In [1]: import numpy as np

In [2]: from numpy import linalg as LA

In [3]: np.set_printoptions(precision=2, suppress=True, linewidth=120)

In [4]: X = np.load("out15.npy")

In [5]: print(X)
[[ 0.6  1.1  1.9 -0.2 -0.5]
 [ 0.1  0.9 -1.2 -0.5  0. ]
 [ 0.9  0.6 -1.4  0.5  0.1]
 [ 0.3  0.3 -0.9 -0.9  0.8]
 [ 0.2  1.7  1.2  0.6 -0.2]
 [-0.2  0.2 -0.4 -1.5  0.8]
 [-0.2 -1.1  0.4 -1.5  0. ]]

In [6]: hat = X @ LA.solve(X.T @ X, X.T)

In [7]: print(hat @ X[:, 3])
[-0.2 -0.5  0.5 -0.9  0.6 -1.5 -1.5]

In [8]: print(np.diag(hat))
[0.82 0.96 0.79 0.55 0.6  0.6  0.67]

In [9]: gram = X.T @ X

In [10]: print(LA.svd(X, compute_uv=False) ** 2)
[11.65  7.45  5.08  0.77  0.42]

In [11]: print(np.trace(gram), (X ** 2).sum())
25.37 25.37

In [12]: print(LA.matrix_rank(gram))
5

In [13]: f = np.array([1, 0, 3])

In [14]: print(np.polyval(f, X[4]))
[3.04 5.89 4.44 3.36 3.04]

In [15]: print(np.correlate(X[4], X[0], "full"))
[-0.1  -0.89 -0.56  2.91  4.25  3.52  1.    0.14 -0.12]

In [16]: print(np.cross(X[4, :3], X[0, :3]))
[ 1.91  0.34 -0.8 ]

In [17]: A2 = np.c_[X[:, :3] @ np.array([[1, 4, 7], [1, 7, 5], [3, 4, 7]]), np.array([-5, -4, -4, -1, -1, -2, 2])]

In [18]: print(A2)
[[ 7.4 17.7 23.  -5. ]
 [-2.6  1.9 -3.2 -4. ]
 [-2.7  2.2 -0.5 -4. ]
 [-2.1 -0.3 -2.7 -1. ]
 [ 5.5 17.5 18.3 -1. ]
 [-1.2 -1.  -3.2 -2. ]
 [-0.1 -6.9 -4.1  2. ]]

In [19]: print(LA.matrix_rank(A2))
4

In [20]: print(np.round(LA.norm(A2 - X @ LA.lstsq(X, A2)[0], axis=0), 2) + 0)
[0.   0.   0.   2.73]

In [21]: print(np.round(LA.lstsq(X, A2[:, 0])[0], 2) + 0)
[1. 1. 3. 0. 0.]

In [22]: W1 = np.array([[2, 1, 0, 0, 2],
    ...:     [1, 0, 2, 2, 0],
    ...:     [2, 0, 0, 0, 0],
    ...:     [1, 0, 2, 2, 0],
    ...:     [1, 0, 2, 2, 2]])

In [23]: beta = np.array([1, -2, -3, -3, -2])

In [24]: H = np.maximum(X @ W1 + beta, 0)

In [25]: print((H > 0).astype(int))
[[1 0 0 0 0]
 [0 0 0 0 0]
 [1 0 0 0 0]
 [0 0 0 0 1]
 [1 0 1 1 0]
 [0 0 0 0 0]
 [0 0 0 0 0]]

In [26]: print((H > 0).mean(axis=0))
[0.43 0.   0.14 0.14 0.14]

In [27]: print(H)
[[6.4 0.  0.  0.  0. ]
 [0.  0.  0.  0.  0. ]
 [1.2 0.  0.  0.  0. ]
 [0.  0.  0.  0.  0.2]
 [5.9 0.  1.2 1.2 0. ]
 [0.  0.  0.  0.  0. ]
 [0.  0.  0.  0.  0. ]]

In [28]: cent = np.array([[3, 0], [3, 2], [3, 0], [3, 1], [1, 3]])

In [29]: print(H @ cent)
[[19.2  0. ]
 [ 0.   0. ]
 [ 3.6  0. ]
 [ 0.2  0.6]
 [24.9  1.2]
 [ 0.   0. ]
 [ 0.   0. ]]

In [30]: print((H @ cent).round(6).argmax(axis=1))
[0 0 0 1 0 0 0]

In [31]: data = np.loadtxt("test4.csv", delimiter=",")

In [32]: print(data)
[[ 1.57 -0.64 -2.45  0.07]
 [ 0.67  0.08 -7.15 -0.12]
 [ 0.15  0.33  0.21  0.49]
 [-0.07  0.   -1.98 -0.02]
 [ 3.4   0.18 -4.05  0.06]
 [ 0.54  0.26  1.12 -0.11]
 [ 1.92 -0.32 -0.55 -1.02]
 [ 0.14  0.34  4.02  0.38]
 [ 0.92  0.24  1.22  0.25]
 [-0.06 -0.16 -1.06  1.1 ]
 [-1.73  0.45  1.4  -1.09]
 [-1.98  0.22  0.74  0.42]
 [ 0.91  0.06 -1.16 -1.01]
 [-1.88  0.03 -0.24 -1.11]
 [ 0.78 -0.93 -0.67  0.12]
 [-1.18  0.34 -2.89 -1.51]
 [-0.12  0.31  3.71  0.63]
 [-1.26  0.19  5.36 -0.23]
 [ 3.09 -0.78  0.5   0.12]
 [ 0.82 -0.12  3.3  -0.4 ]
 [-2.31 -0.2  -0.24  0.43]
 [-0.38  0.52  1.44  0.7 ]
 [ 0.15  0.31 -3.22 -0.03]
 [ 0.3   0.03  1.48  1.09]
 [ 1.42  0.74  0.59  1.19]
 [ 0.25  0.17 -1.27  0.37]
 [-0.67 -0.38 -4.41  0.54]
 [ 0.16 -0.36 -1.7   0.93]
 [ 2.2  -0.28  0.09 -0.14]
 [ 0.25  0.04  0.95 -0.6 ]
 [ 0.65  0.34  1.84  0.3 ]
 [-0.09  0.17 -0.82  0.12]
 [ 0.99 -0.07  3.62 -0.61]
 [-2.98 -0.36  5.03  0.58]
 [-0.38  0.48 -0.25 -0.43]]

In [33]: cent = data[[8, 11]].astype(float)

In [34]: for _ in range(5):
    ...:     lab = LA.norm(data[:, None] - cent, axis=-1).argmin(axis=1)
    ...:     cent = np.array([data[lab == j].mean(axis=0) for j in range(2)])
    ...: 

In [35]: print(lab)
[1 1 0 1 1 0 1 0 0 1 0 0 1 1 1 1 0 0 0 0 1 0 1 0 0 1 1 1 0 0 0 1 0 0 1]

In [36]: print(np.bincount(lab))
[18 17]

In [37]: print(np.abs(cent[1] - cent[0]).argmax())
2
